$ ipython --no-banner

In [1]: import numpy as np

In [2]: from numpy import linalg as LA

In [3]: np.set_printoptions(precision=1, suppress=True, linewidth=120)

In [4]: M = np.load("a.npy")

In [5]: M
Out[5]: 
array([[ 0.8, -1.7, -0.8],
       [-1.7,  0.2, -1.6],
       [-0.8, -1.6,  2. ]])

In [6]: u, v = M[0], M[2]

In [7]: round(u @ v, 1)
Out[7]: np.float64(0.5)

In [8]: pr = (u @ v) / (u @ u) * u

In [9]: (v - pr) @ u
Out[9]: np.float64(0.0)

In [10]: v - pr
Out[10]: array([-0.9, -1.4,  2.1])

In [11]: round(float(LA.norm(u + v) ** 2 + LA.norm(u - v) ** 2), 1)
Out[11]: 22.7

In [12]: pr
Out[12]: array([ 0.1, -0.2, -0.1])

In [13]: ev, vecs = LA.eig(M)

In [14]: np.round(M @ vecs[:, 0] - ev[0] * vecs[:, 0], 1) + 0
Out[14]: array([0., 0., 0.])

In [15]: np.sort(LA.eigvals(LA.inv(M)))
Out[15]: array([-0.5,  0.3,  0.5])

In [16]: round(float(np.prod(ev)), 1)
Out[16]: -12.0

In [17]: ev, vecs = LA.eigh(M)

In [18]: x = np.array([1, -1, 1])

In [19]: vecs * np.abs(ev) @ vecs.T
Out[19]: 
array([[ 2. , -0.1,  0.1],
       [-0.1,  2.3, -0.4],
       [ 0.1, -0.4,  2.6]])

In [20]: round(x @ M @ x / (x @ x), 1), round(float(ev[0]), 1), round(ev[-1], 1)
Out[20]: (np.float64(2.7), -2.0, np.float64(3.0))

In [21]: vecs * np.maximum(ev, 0) @ vecs.T
Out[21]: 
array([[ 1.4, -0.9, -0.4],
       [-0.9,  1.3, -1. ],
       [-0.4, -1. ,  2.3]])

In [22]: rng = np.random.default_rng(951)

In [23]: idx = rng.permutation(3)

In [24]: idx
Out[24]: array([1, 2, 0])

In [25]: M2 = M[idx][:, idx]

In [26]: np.round(LA.det(M2), 1), round(float(LA.det(M[idx])), 1)
Out[26]: (np.float64(-12.0), -12.0)

In [27]: np.sort(np.abs(LA.eigvals(M2)))
Out[27]: array([2., 2., 3.])

In [28]: np.trace(M2)
Out[28]: np.float64(3.0)

In [29]: P = np.triu(np.array([[0, 3, 2], [0, 0, 3], [3, 0, 3]]), 1) + np.eye(3)

In [30]: M2 = P @ M @ LA.inv(P)

In [31]: np.poly(M2)
Out[31]: array([ 1. , -3. , -3.9, 12. ])

In [32]: np.round(LA.det(M2), 1)
Out[32]: np.float64(-12.0)

In [33]: P @ M - M @ P
Out[33]: 
array([[-6.7, -5. ,  2.7],
       [-2.4,  0.3,  8.8],
       [ 0. ,  2.4,  6.4]])

In [34]: M2
Out[34]: 
array([[ -5.9,  13.4, -30. ],
       [ -4.1,   7.7, -10.5],
       [ -0.8,   0.8,   1.2]])

In [35]: round(float(np.trace(M2)), 1), np.trace(M)
Out[35]: (3.0, np.float64(3.0))

In [36]: data = np.load("layer7.npy")

In [37]: data
Out[37]: 
array([[ 5, -4, -1, -1],
       [ 6, -1,  4, -2],
       [ 0,  0,  0,  0],
       [ 5, -4, -1, -1],
       [ 4,  0,  4, -1],
       [17, -1, -5, -6],
       [-8, -3,  8,  4],
       [ 5, -4, -1, -1],
       [ 0,  0,  0,  0],
       [ 3, -3, -1,  0],
       [ 0,  0,  0,  0],
       [ 0,  0,  0,  0]])

In [38]: x = np.array([-2, 3, 8, -4])

In [39]: rhs = data @ x

In [40]: c, lr = np.zeros(4), 1 / LA.norm(data, 2) ** 2

In [41]: for i in range(300):
    ...:     c -= lr * data.T @ (data @ c - rhs)
    ...:     if i % 50 == 0: print(i, round(LA.norm(data @ c - rhs), 1))
    ...: 
0 55.5
50 2.3
100 2.1
150 2.0
200 2.0
250 1.9

In [42]: round(float(LA.cond(data)), 1)
Out[42]: 44.9

In [43]: data.shape
Out[43]: (12, 4)

In [44]: data.sum(axis=1)
Out[44]: array([-1,  7,  0, -1,  7,  5,  1, -1,  0, -1,  0,  0])

In [45]: LA.rank(data)
Traceback (most recent call last):
  Cell In[45], line 1
    LA.rank(data)
AttributeError: module 'numpy.linalg' has no attribute 'rank'


In [46]: np.abs(data).max()
Out[46]: np.int64(17)

In [47]: data.mean(axis=0)
Out[47]: array([ 3.1, -1.7,  0.6, -0.7])

In [48]: LA.svd(data, compute_uv=False)
Out[48]: array([24.4, 10.2,  6.7,  0.5])

In [49]: left, s, vt = LA.svd(data)

In [50]: np.argmax(s[:-1] / (s[1:] + 1e-6)) + 1
Out[50]: np.int64(3)

In [51]: M2 = left[:, :3] @ np.diag(s[:3]) @ vt[:3]

In [52]: LA.matrix_rank(data, rtol=0.05)
Out[52]: np.int64(3)

In [53]: np.round(LA.norm(data - M2, 2), 1), np.round(s[3], 1)
Out[53]: (np.float64(0.5), np.float64(0.5))

In [54]: LA.matrix_rank(M2)
Out[54]: np.int64(3)

In [55]: X = np.load("sample7.npy")

In [56]: X
Out[56]: 
array([[  2,  -2,  -3],
       [ -1,   3,  -5],
       [ -2,   1,  -6],
       [ -5,   3,  -4],
       [ -7,   2,  -8],
       [ -5,   7, -10],
       [ -7,  12, -13],
       [ -2,  10, -11],
       [  2,  14,  -8],
       [ -3,  16,  -8],
       [ -3,  15,  -4],
       [ -5,  18,  -2],
       [ -1,  15,  -3],
       [ -6,  11,  -6],
       [-11,  14,  -1]])

In [57]: idx = X[:, 2] > np.median(X[:, 2])

In [58]: u = X[idx].mean(axis=0) - X[~idx].mean(axis=0)

In [59]: u
Out[59]: array([0.3, 0.3, 5.6])

In [60]: idx.astype(int)
Out[60]: array([1, 1, 0, 1, 0, 0, 0, 0, 0, 0, 1, 1, 1, 0, 1])

In [61]: ((X - X.mean(axis=0)) @ u > 0).astype(int)
Out[61]: array([1, 1, 0, 1, 0, 0, 0, 0, 0, 0, 1, 1, 1, 1, 1])

In [62]: Xs = (X - X.mean(axis=0)) / X.std(axis=0)

In [63]: np.argwhere(np.abs(Xs) > 2)
Out[63]: 
array([[ 6,  2],
       [14,  0]])

In [64]: Xs.std(axis=0)
Out[64]: array([1., 1., 1.])

In [65]: c = LA.lstsq(np.delete(Xs, 0, axis=1), Xs[:, 0])[0]

In [66]: np.round(1 - np.var(Xs[:, 0] - np.delete(Xs, 0, axis=1) @ c), 1)
Out[66]: np.float64(0.0)

In [67]: c.round(1) + 0
Out[67]: array([-0.2,  0. ])

In [68]: K = np.loadtxt("data.csv", delimiter=",")

In [69]: K
Out[69]: 
array([[39., 48., 18.],
       [48., 67., 24.],
       [18., 24., 12.]])

In [70]: LA.matrix_rank(K, rtol=0.1)
Out[70]: np.int64(1)

In [71]: np.abs(LA.svd(K)[2][-1])
Out[71]: array([0.8, 0.5, 0.2])

In [72]: round(float(LA.norm(K, 2) / LA.norm(K)), 1)
Out[72]: 1.0

In [73]: round(np.log10(LA.cond(K)))
Out[73]: 2

In [74]: left, s, vt = LA.svd(K)

In [75]: np.argmax(s[:-1] / (s[1:] + 1e-6)) + 1
Out[75]: np.int64(1)

In [76]: M2 = left[:, :1] @ np.diag(s[:1]) @ vt[:1]

In [77]: LA.matrix_rank(M2)
Out[77]: np.int64(1)

In [78]: round(float(LA.norm(K - M2) / LA.norm(K)), 1)
Out[78]: 0.0

In [79]: arr = np.loadtxt("x.csv", delimiter=",")

In [80]: arr
Out[80]: 
array([[ 2.,  3.,  3.],
       [ 2., -1., -1.],
       [ 3.,  3., -2.],
       [ 0.,  0.,  0.],
       [ 0.,  0.,  0.],
       [ 0.,  0.,  0.],
       [ 2., -1., -1.],
       [ 4.,  2.,  2.],
       [ 0.,  0.,  0.],
       [ 0.,  0.,  0.],
       [ 4.,  2.,  2.],
       [ 2.,  3.,  3.],
       [ 2.,  3.,  3.],
       [ 0.,  0.,  0.],
       [ 0.,  0.,  0.],
       [ 0.,  0.,  0.],
       [ 2., -1., -1.],
       [ 2.,  3.,  3.],
       [ 3.,  3., -2.],
       [ 7.,  5.,  0.],
       [ 4.,  2.,  2.],
       [ 0.,  0.,  0.],
       [ 2.,  3.,  3.],
       [ 5.,  2., -3.],
       [ 4.,  2.,  2.],
       [ 3.,  3., -2.],
       [ 2., -1., -1.],
       [ 0.,  0.,  0.],
       [ 2.,  3.,  3.]])

In [81]: idx = arr[:, 2] > np.median(arr[:, 2])

In [82]: u = arr[idx].mean(axis=0) - arr[~idx].mean(axis=0)

In [83]: u
Out[83]: array([1.3, 2. , 3.3])

In [84]: round(float((((arr - arr.mean(axis=0)) @ u > 0) == idx).mean()), 1)
Out[84]: 1.0

In [85]: np.argsort(-np.abs(u).round(6), kind="stable")
Out[85]: array([2, 1, 0])
